$ ipython --no-banner

In [1]: import numpy as np

In [2]: from numpy import linalg as LA

In [3]: np.set_printoptions(precision=3, suppress=True, linewidth=160)

In [4]: A = np.array([[-2, -2, 1], [1, 0, -2], [1, -3, 1], [1, 0, -2]])

In [5]: u, r1 = A[0], A[2]

In [6]: u @ u
Out[6]: np.int64(9)

In [7]: pr = (u @ r1) / (u @ u) * u

In [8]: round(float((r1 - pr) @ u), 3)
Out[8]: -0.0

In [9]: r1 - pr
Out[9]: array([ 2.111, -1.889,  0.444])

In [10]: round(LA.norm(u + r1) ** 2 + LA.norm(u - r1) ** 2, 3)
Out[10]: np.float64(40.0)

In [11]: LA.matrix_rank(np.outer(u, r1))
Out[11]: np.int64(1)

In [12]: np.outer(u, r1)
Out[12]: 
array([[-2,  6, -2],
       [-2,  6, -2],
       [ 1, -3,  1]])

In [13]: Y = np.c_[A[:, :2] @ np.array([[-1, -3], [-1, 1]]), np.array([1, -3, -2, -3])]

In [14]: Y
Out[14]: 
array([[ 4,  4,  1],
       [-1, -3, -3],
       [ 2, -6, -2],
       [-1, -3, -3]])

In [15]: LA.matrix_rank(np.c_[A, Y])
Out[15]: np.int64(3)

In [16]: Q = A.astype(float).copy()

In [17]: for j in range(3):
    ...:     Q[:, j] -= Q[:, :j] @ (Q[:, :j].T @ Q[:, j])
    ...:     Q[:, j] /= LA.norm(Q[:, j])
    ...: 

In [18]: np.round(Q.T @ Q, 3) + 0
Out[18]: 
array([[1., 0., 0.],
       [0., 1., 0.],
       [0., 0., 1.]])

In [19]: np.round(Q.T @ A, 3) + 0
Out[19]: 
array([[ 2.646,  0.378, -1.89 ],
       [ 0.   ,  3.586, -1.195],
       [ 0.   ,  0.   ,  2.236]])
